In [1]: import numpy as np

In [2]: np.set_printoptions(suppress=True, linewidth=100)

In [3]: def tidy(a):
   ...:     return np.round(a, 2) + 0
   ...: 

In [4]: m1 = np.loadtxt("test10.csv", delimiter=",")

In [5]: m1
Out[5]: 
array([[-1.85, -0.09,  2.33, -0.36],
       [ 0.79, -0.91, -1.88,  2.01],
       [ 1.75,  0.52,  1.3 ,  2.  ],
       [ 0.56,  1.77,  0.03,  2.36],
       [-1.68,  0.98,  2.27, -0.26],
       [ 0.53, -1.62,  1.34,  2.08],
       [-1.96, -1.07,  1.98, -0.3 ],
       [-0.23,  0.04, -2.76,  1.16],
       [-1.35,  1.82,  1.88,  0.58],
       [ 0.47,  2.19,  0.99,  1.73],
       [-1.91,  0.03,  1.71,  1.56],
       [-0.48, -0.04,  2.45, -1.66],
       [ 1.11, -2.63, -0.45,  0.8 ],
       [ 0.91,  0.52,  1.58,  2.33],
       [-2.39,  0.87,  0.41,  1.54],
       [ 0.31,  1.84, -2.35,  0.01],
       [-2.9 , -0.65,  0.37, -0.13],
       [ 0.56, -2.37,  1.17,  1.31]])

In [6]: P = m1 @ np.linalg.solve(m1.T @ m1, m1.T)

In [7]: tidy(P @ m1[:, 2])
Out[7]: 
array([ 2.33, -1.88,  1.3 ,  0.03,  2.27,  1.34,  1.98, -2.76,  1.88,  0.99,  1.71,  2.45, -0.45,
        1.58,  0.41, -2.35,  0.37,  1.17])

In [8]: tidy(np.linalg.eigvalsh(P))
Out[8]: array([0., 0., 0., 0., 0., 0., 0., 0., 0., 0., 0., 0., 0., 0., 1., 1., 1., 1.])

In [9]: vec = np.array([1, 2, -1, 1])

In [10]: a = np.maximum(m1 @ vec, 0)

In [11]: print(tidy(np.maximum(m1 @ (3 * vec), 0)))
[ 0.    8.58 10.47 19.29  0.    0.    0.   11.31  2.97 16.77  0.    0.    0.    8.1   1.44 19.05
  0.    0.  ]

In [12]: print(np.flatnonzero(a > 1e-9))
[ 1  2  3  7  8  9 13 14 15]
